% python3 -q
>>> import numpy as np
>>> import numpy.linalg as la
>>> np.set_printoptions(suppress=True, linewidth=200)
>>> rd = lambda a: np.round(a, 4) + 0
>>> E = np.load("mat.npy")
>>> E
array([[-1.,  1.,  0.,  0.,  0.,  0.,  0.],
       [ 0., -1.,  1.,  0.,  0.,  0.,  0.],
       [ 0.,  0., -1.,  1.,  0.,  0.,  0.],
       [ 0.,  0.,  0., -1.,  1.,  0.,  0.],
       [ 0.,  0.,  0.,  0., -1.,  1.,  0.],
       [ 0.,  0.,  0.,  0.,  0., -1.,  1.],
       [ 0.,  0.,  0.,  0.,  0.,  0., -1.]])
>>> u = np.array([3, 5, 0, 2, 1, 5, 5])
>>> M2 = E + np.outer(u, np.eye(7)[5])
>>> rd(la.det(M2) / la.det(E)), rd(1 + la.solve(E, u)[5])
(np.float64(-9.0), np.float64(-9.0))
>>> la.matrix_rank(M2 - E)
np.int64(1)
>>> m1 = np.load("x.npy")
>>> m1
array([[ 40,  -6,   1,  -5,   0,  -4,  -9],
       [ -7, -41,  -9,  -5,   7,  -6,   2],
       [ -2,   1, -46,   4,   2,   6,   5],
       [  7,   0,   5,  -1,  -7,  -8,  -3],
       [ -7,   5,   2,  -6, -31,   3,   1],
       [ -8,   4,   2,   2,   8, -49,  -3],
       [ -9,   0,   2,  -6,   5,   0,  32]])
>>> u = np.array([3, 3, 2])
>>> np.cross(m1[6, :3], m1[5, :3])
array([ -8,   2, -36])
>>> rd(la.norm(m1))
np.float64(104.4031)
>>> rd(m1.mean(axis=0))
array([ 2.    , -5.2857, -6.1429, -2.4286, -2.2857, -8.2857,  3.5714])
>>> m1.sum(axis=1)
array([ 17, -59, -30,  -7, -33, -44,  24])
>>> m1.sum(axis=0)
array([ 14, -37, -43, -17, -16, -58,  25])
>>> np.diff(m1, axis=0)
array([[-47, -35, -10,   0,   7,  -2,  11],
       [  5,  42, -37,   9,  -5,  12,   3],
       [  9,  -1,  51,  -5,  -9, -14,  -8],
       [-14,   5,  -3,  -5, -24,  11,   4],
       [ -1,  -1,   0,   8,  39, -52,  -4],
       [ -1,  -4,   0,  -8,  -3,  49,  35]])
>>> np.abs(m1).max()
np.int64(49)
>>> np.unravel_index(np.abs(m1).argmax(), m1.shape)
(np.int64(5), np.int64(5))
>>> rd(np.abs(la.svd(m1)[2][-1]))
array([0.1283, 0.1705, 0.0793, 0.9189, 0.2138, 0.0392, 0.2378])
>>> round(np.log10(la.cond(m1)))
2
>>> la.cond(m1) > 100
np.False_
>>> np.trace(m1)
np.int64(-96)
>>> rd(np.sort(np.abs(la.eigvals(m1))))
array([ 1.7717, 25.5691, 31.3072, 43.446 , 43.446 , 46.6083, 51.7575])
>>> m1 @ m1
array([[1718,   -9,   -3, -115,  -82,  118, -628],
       [ -29, 1725,  757,  143, -525,  575,   40],
       [ -74,  -41, 2151, -213, -102, -594,  -78],
       [ 403, -104, -264,   30,  155,  381, -114],
       [-177, -304, -228,  210, 1071, -182,   93],
       [  25, -270, -214, -102, -637, 2429,  143],
       [-729,   81,  -57, -163,   51,  111, 1138]])
>>> (m1 + m1.T) / 2
array([[ 40. ,  -6.5,  -0.5,   1. ,  -3.5,  -6. ,  -9. ],
       [ -6.5, -41. ,  -4. ,  -2.5,   6. ,  -1. ,   1. ],
       [ -0.5,  -4. , -46. ,   4.5,   2. ,   4. ,   3.5],
       [  1. ,  -2.5,   4.5,  -1. ,  -6.5,  -3. ,  -4.5],
       [ -3.5,   6. ,   2. ,  -6.5, -31. ,   5.5,   3. ],
       [ -6. ,  -1. ,   4. ,  -3. ,   5.5, -49. ,  -1.5],
       [ -9. ,   1. ,   3.5,  -4.5,   3. ,  -1.5,  32. ]])
>>> rd(np.abs(la.eigvals(m1)).max())
np.float64(51.7575)
>>> A = np.loadtxt("test19.csv", delimiter=",")
>>> A
array([[  1.,   2.,   0.,   1.],
       [  3.,   6.,   0.,   3.],
       [  7.,  14.,   0.,   7.],
       [  1.,   2.,   0.,   1.],
       [ -5., -10.,   0.,  -5.],
       [ -6., -12.,   0.,  -6.],
       [ -1.,  -2.,   0.,  -1.]])
>>> np.abs(np.diag(la.qr(A)[1])) > 1e-9
array([ True, False, False, False])
>>> la.lstsq(A[:-1].T, A[-1])[2]
np.int32(1)
>>> np.unique(A.round(6), axis=0).shape
(6, 4)
>>> Uu, sig, Vh = la.svd(A)
>>> evecs = Vh[:(sig > 1e-8).sum()]
>>> rng = np.random.default_rng(6464)
>>> x = A[3] + 2 * A[1] + rng.integers(2) * np.eye(4)[0]
>>> x
array([ 7., 14.,  0.,  7.])
>>> rd(la.norm(x - evecs.T @ evecs @ x))
np.float64(0.0)
>>> rank = la.matrix_rank(A)
>>> rank
np.int64(1)
>>> ns = la.svd(A)[2][rank:].T
>>> rd(A @ ns)
array([[0., 0., 0.],
       [0., 0., 0.],
       [0., 0., 0.],
       [0., 0., 0.],
       [0., 0., 0.],
       [0., 0., 0.],
       [0., 0., 0.]])
>>> [int(la.matrix_rank(np.delete(A, i, axis=0))) for i in range(7)]
[1, 1, 1, 1, 1, 1, 1]
>>> rd(ns @ ns.T)
array([[ 0.8333, -0.3333,  0.    , -0.1667],
       [-0.3333,  0.3333,  0.    , -0.3333],
       [ 0.    ,  0.    ,  1.    ,  0.    ],
       [-0.1667, -0.3333,  0.    ,  0.8333]])
>>> [int(la.matrix_rank(A[:i])) for i in range(1, len(A) + 1)]
[1, 1, 1, 1, 1, 1, 1]
>>> Uu, sig, Vh = la.svd(A)
>>> rd(sig)
array([27.0555,  0.    ,  0.    ,  0.    ])
>>> np.argmax(sig[:-1] / (sig[1:] + 1e-6)) + 1
np.int64(1)
>>> M2 = Uu[:, :1] @ np.diag(sig[:1]) @ Vh[:1]
>>> rd(np.abs(A - M2).max())
np.float64(0.0)
>>> rd(la.norm(A - M2, 2)), rd(sig[1])
(np.float64(0.0), np.float64(0.0))
>>> rd(M2)
array([[  1.,   2.,   0.,   1.],
       [  3.,   6.,   0.,   3.],
       [  7.,  14.,   0.,   7.],
       [  1.,   2.,   0.,   1.],
       [ -5., -10.,   0.,  -5.],
       [ -6., -12.,   0.,  -6.],
       [ -1.,  -2.,   0.,  -1.]])
>>> def softmax(z):
...     e = np.exp(z - z.max(axis=-1, keepdims=True))
...     return e / e.sum(axis=-1, keepdims=True)
... 
>>> rd(softmax(10 * M2[6]))
array([0.    , 0.    , 0.9999, 0.    ])
>>> rd(softmax(M2[6]))
array([0.1966, 0.0723, 0.5344, 0.1966])
>>> rd(softmax(M2[6] + -2))
array([0.1966, 0.0723, 0.5344, 0.1966])
>>> att = M2 @ M2.T / np.sqrt(4)
>>> rd(softmax(att + np.triu(np.full(att.shape, -np.inf), 1)))
array([[1.    , 0.    , 0.    , 0.    , 0.    , 0.    , 0.    ],
       [0.    , 1.    , 0.    , 0.    , 0.    , 0.    , 0.    ],
       [0.    , 0.    , 1.    , 0.    , 0.    , 0.    , 0.    ],
       [0.    , 0.    , 1.    , 0.    , 0.    , 0.    , 0.    ],
       [0.    , 0.    , 0.    , 0.    , 1.    , 0.    , 0.    ],
       [0.    , 0.    , 0.    , 0.    , 0.    , 1.    , 0.    ],
       [0.    , 0.    , 0.    , 0.    , 0.0474, 0.9526, 0.    ]])
>>> rd(softmax(att))
array([[0.    , 0.    , 1.    , 0.    , 0.    , 0.    , 0.    ],
       [0.    , 0.    , 1.    , 0.    , 0.    , 0.    , 0.    ],
       [0.    , 0.    , 1.    , 0.    , 0.    , 0.    , 0.    ],
       [0.    , 0.    , 1.    , 0.    , 0.    , 0.    , 0.    ],
       [0.    , 0.    , 0.    , 0.    , 0.    , 1.    , 0.    ],
       [0.    , 0.    , 0.    , 0.    , 0.    , 1.    , 0.    ],
       [0.    , 0.    , 0.    , 0.    , 0.0474, 0.9526, 0.    ]])
>>> rd(softmax(att)[6] @ M2)
array([ -5.9526, -11.9051,   0.    ,  -5.9526])
>>> J = np.load("m.npy")
>>> J
array([[-7.7298,  0.0107,  2.6493,  4.1228, -4.0291],
       [-1.6413, -3.2647,  7.8349,  3.5682, -3.5399],
       [-3.2603,  1.9618,  6.7882,  2.9874, -5.5243],
       [ 3.8089, -0.4601,  1.514 ,  9.0896,  0.6062],
       [ 3.6067, -2.4579, -0.6071, -4.813 , -7.5774],
       [-3.5658,  3.1717, -1.4301,  3.6321,  7.8733],
       [-3.9952, -0.874 ,  6.5946, -4.8995, -3.9725],
       [-7.6064,  2.9253, -3.1813, -3.494 ,  3.3551],
       [ 7.1574,  1.6689, -3.6829, -2.9628, -4.8625],
       [ 2.9791, -6.827 , -3.636 ,  5.5939,  0.0702],
       [-7.1199,  3.205 , -2.5784, -5.4894,  1.5012],
       [ 6.5397, -2.4852, -3.9242, -3.3528, -4.9412],
       [-2.5858,  0.4051, -3.6937, -8.0438,  3.8476],
       [ 0.6363,  2.6964, -3.758 ,  6.2274, -6.2786],
       [-3.9707, -2.7089, -5.4092, -5.0673,  4.686 ],
       [-3.4633, -8.1185, -1.7088, -2.6126,  3.5141],
       [ 5.5126,  2.4739, -6.0648,  0.4832, -5.1455],
       [-5.6075,  3.6929, -2.7941,  6.679 ,  1.5819],
       [ 2.837 ,  3.7611,  8.0636, -3.5754,  0.0255]])
>>> Ac = (J - J.mean(axis=0)) / J.std(axis=0)
>>> np.argwhere(np.abs(Ac) > 2)
array([[ 5,  4],
       [15,  1]])
>>> rd(Ac.std(axis=0))
array([1., 1., 1., 1., 1.])
>>> coef = la.lstsq(np.delete(Ac, 4, axis=1), Ac[:, 4])[0]
>>> rd(1 - np.var(Ac[:, 4] - np.delete(Ac, 4, axis=1) @ coef))
np.float64(0.3285)
>>> rd(coef)
array([-0.5288, -0.0642, -0.3151, -0.0308])
>>> W0 = np.array([[0.0, 0.0, -1.0], [0.0, 0.0, 0.0], [-1.0, 0.0, 0.0]])
>>> W0
array([[ 0.,  0., -1.],
       [ 0.,  0.,  0.],
       [-1.,  0.,  0.]])
>>> la.lstsq(W0[:-1].T, W0[-1])[2]
np.int32(1)
>>> u = np.array([1, 1])
>>> np.cross(W0[2, :3], W0[1, :3])
array([ 0.,  0., -0.])
>>> np.convolve(W0[2], u)
array([-1., -1.,  0.,  0.])
>>> np.array([np.convolve(row, u, "same") for row in W0])
array([[ 0.,  0., -1.],
       [ 0.,  0.,  0.],
       [-1., -1.,  0.]])
>>> vals, evecs = la.eigh(W0)
>>> rd(evecs.T @ W0 @ evecs)
array([[-1.,  0.,  0.],
       [ 0.,  0.,  0.],
       [ 0.,  0.,  1.]])
>>> rd(la.eigvalsh(W0 + -3 * np.eye(3)))
array([-4., -3., -2.])
>>> rd(evecs.T @ evecs)
array([[1., 0., 0.],
       [0., 1., 0.],
       [0., 0., 1.]])
>>> rd(la.eigvalsh(W0 @ W0))
array([0., 1., 1.])
>>> Uu, sig, Vh = la.svd(W0)
>>> np.argmax(sig[:-1] / (sig[1:] + 1e-6)) + 1
np.int64(2)
>>> M2 = Uu[:, :2] @ np.diag(sig[:2]) @ Vh[:2]
>>> la.matrix_rank(W0, rtol=0.05)
np.int64(2)
>>> np.trace(W0)
np.float64(0.0)
>>> rd(la.det(W0))
np.float64(0.0)
>>> (W0 - W0.T) / 2
array([[0., 0., 0.],
       [0., 0., 0.],
       [0., 0., 0.]])
>>> M = np.array([[7, 7, 5, -8, 3],
...     [-4, 3, -3, -9, -8],
...     [-7, 2, 0, -1, 6],
...     [-6, 9, 7, 6, -6],
...     [4, -5, 6, 8, 2],
...     [-2, -4, 0, 2, 0],
...     [-6, 9, 7, 6, -6]])
>>> # rows 3 and 6 are equal
>>> t = np.radians(45)
>>> R = np.eye(5)
>>> R[3, 3] = R[4, 4] = np.cos(t)
>>> R[3, 4], R[4, 3] = -np.sin(t), np.sin(t)
>>> rd(R)
array([[ 1.    ,  0.    ,  0.    ,  0.    ,  0.    ],
       [ 0.    ,  1.    ,  0.    ,  0.    ,  0.    ],
       [ 0.    ,  0.    ,  1.    ,  0.    ,  0.    ],
       [ 0.    ,  0.    ,  0.    ,  0.7071, -0.7071],
       [ 0.    ,  0.    ,  0.    ,  0.7071,  0.7071]])
>>> M2 = M @ R.T
>>> rd(np.abs(M2 - M).max(axis=0))
array([0.    , 0.    , 0.    , 8.2929, 6.5355])
>>> rd(M2)
array([[  7.    ,   7.    ,   5.    ,  -7.7782,  -3.5355],
       [ -4.    ,   3.    ,  -3.    ,  -0.7071, -12.0208],
       [ -7.    ,   2.    ,   0.    ,  -4.9497,   3.5355],
       [ -6.    ,   9.    ,   7.    ,   8.4853,   0.    ],
       [  4.    ,  -5.    ,   6.    ,   4.2426,   7.0711],
       [ -2.    ,  -4.    ,   0.    ,   1.4142,   1.4142],
       [ -6.    ,   9.    ,   7.    ,   8.4853,   0.    ]])
>>> np.allclose(M @ M.T, M2 @ M2.T)
True
>>> rd(la.svd(M, compute_uv=False)), rd(la.svd(M2, compute_uv=False))
(array([21.9674, 18.0138, 13.8519,  9.9096,  3.5862]), array([21.9674, 18.0138, 13.8519,  9.9096,  3.5862]))
>>> rd(la.det(R)), rd(np.trace(R))
(np.float64(1.0), np.float64(4.4142))
>>> blk = np.stack([M, -2 * M, M[::-1]])
>>> la.matrix_rank(blk.reshape(3, -1))
np.int64(2)
>>> la.matrix_rank(blk)
array([5, 5, 5])
>>> (blk @ M.T).shape
(3, 7, 7)
>>> np.einsum("bij,cij->bc", blk, blk)
array([[ 1110, -2220,   106],
       [-2220,  4440,  -212],
       [  106,  -212,  1110]])
>>> W = np.array([[3, -2, -2, 3, 3, -2],
...     [0, -1, -3, 0, 1, 0],
...     [-3, 1, -2, -2, 0, -2],
...     [0, -3, 1, -1, -1, 1],
...     [1, 2, -1, -2, 1, -1]])
>>> coef = np.array([-3, -3, -6, -9, 4, -7])
>>> H = np.maximum(M @ W + coef, 0)
>>> la.matrix_rank(H)
np.int64(6)
>>> W2 = np.array([[2, 2, 2], [3, 1, 1], [3, 3, 4], [4, 2, 5], [4, 3, 1], [0, 1, 5]])
>>> H @ W2
array([[233, 160,  86],
       [ 70,  36,  90],
       [ 72,  24,  24],
       [  0,   3,  15],
       [ 20,  15,   5],
       [ 36,  36,  48],
       [  0,   3,  15]])
>>> W @ W2
array([[ 18,  11,   4],
       [ -8,  -7, -12],
       [-17, -17, -33],
       [-14,  -4,   0],
       [  1,  -1, -14]])
>>> P = M @ la.solve(M.T @ M, M.T)
>>> la.matrix_rank(np.eye(7) - P)
np.int64(2)
>>> rd(la.eigvalsh(P))
array([0., 0., 1., 1., 1., 1., 1.])
>>> arr = (rng.random((7, 7)) < 0.3) + np.eye(7)
>>> arr /= arr.sum(axis=1, keepdims=True)
>>> rd(arr)
array([[0.5   , 0.    , 0.    , 0.    , 0.5   , 0.    , 0.    ],
       [0.    , 0.5   , 0.    , 0.    , 0.    , 0.5   , 0.    ],
       [0.    , 0.3333, 0.3333, 0.3333, 0.    , 0.    , 0.    ],
       [0.5   , 0.    , 0.    , 0.5   , 0.    , 0.    , 0.    ],
       [0.    , 0.    , 0.25  , 0.    , 0.5   , 0.25  , 0.    ],
       [0.    , 0.    , 0.3333, 0.    , 0.    , 0.6667, 0.    ],
       [0.    , 0.3333, 0.    , 0.3333, 0.    , 0.    , 0.3333]])
>>> blk = np.stack([arr, -2 * arr, arr[::-1]])
>>> rd(np.einsum("bij,cij->bc", blk, blk))
array([[ 3.0972, -6.1944,  1.3333],
       [-6.1944, 12.3889, -2.6667],
       [ 1.3333, -2.6667,  3.0972]])
>>> blk.shape
(3, 7, 7)
>>> la.matrix_rank(blk)
array([7, 7, 7])
>>> mat = np.array([[-3, 1, 1, -1, -3, 1],
...     [1, -3, 1, 1, -1, -3],
...     [1, 1, -3, 1, 1, -1],
...     [-1, 1, 1, -3, 1, 1],
...     [-3, -1, 1, 1, -3, 1],
...     [1, -3, -1, 1, 1, -3]])
>>> mat
array([[-3,  1,  1, -1, -3,  1],
       [ 1, -3,  1,  1, -1, -3],
       [ 1,  1, -3,  1,  1, -1],
       [-1,  1,  1, -3,  1,  1],
       [-3, -1,  1,  1, -3,  1],
       [ 1, -3, -1,  1,  1, -3]])
>>> # equal to its transpose
>>> vals, evecs = la.eigh(mat)
>>> rd(la.eigvalsh(mat @ mat))
array([ 0.    ,  2.0123,  4.    , 13.0475, 36.    , 60.9403])
>>> rd(vals)
array([-7.8064, -6.    , -3.6121, -2.    ,  0.    ,  1.4186])
>>> rd(vals.sum()), np.trace(mat)
(np.float64(-18.0), np.int64(-18))
